% ipython --no-banner

In [1]: import numpy as np

In [2]: np.set_printoptions(suppress=True, linewidth=160)

In [3]: J = np.load("run6.npy")

In [4]: J
Out[4]: 
array([[ -3.3035,  -0.2932,  18.5581],
       [  0.8081,  -0.6935,  32.4681],
       [  3.8268,  -1.7841,   5.3848],
       [  1.0197,  -0.6925,  -4.466 ],
       [  1.1353,   0.0616,  -2.8458],
       [  1.57  ,   1.2115,  12.6657],
       [ -6.9151,  -2.2238,   3.4682],
       [  0.1697,   1.6995, -18.0181],
       [ -3.4711,  -1.2488, -20.1622],
       [  5.9351,   0.4872,   5.3219],
       [ -1.8095,   0.0897,  14.4422],
       [  3.3446,   0.3969,   6.8848],
       [ -3.5961,  -1.3134,  -6.2777],
       [  1.2214,  -0.1622,  -6.18  ],
       [  5.9518,  -0.1253,  -8.1958],
       [ -2.7495,   0.2567,  22.6118],
       [  5.6728,   0.2369, -33.0055],
       [ -1.3821,   0.9349,  26.8974],
       [  4.7839,  -1.2176,  18.7266],
       [  5.913 ,  -1.5595, -45.5943],
       [ -7.3375,  -0.7386, -37.0249],
       [ -7.553 ,  -0.037 , -22.3635],
       [ -1.1367,  -0.4064,  18.7231],
       [  7.3038,   1.1589,  -8.4138],
       [  1.3792,   1.0142,  29.1516],
       [  1.0318,  -0.9578,  29.5336],
       [ -2.953 ,   0.596 ,   6.2684],
       [  5.9833,   0.624 ,  -5.9158]])

In [5]: # column 2 is much longer than the rest

In [6]: Xs = J - J.mean(axis=0)

In [7]: vecs = np.linalg.svd(Xs)[2][:1]

In [8]: other = Xs - Xs @ vecs.T @ vecs

In [9]: np.round(np.diag(vecs.T @ vecs), 4) + 0
Out[9]: array([0.    , 0.    , 0.9999])
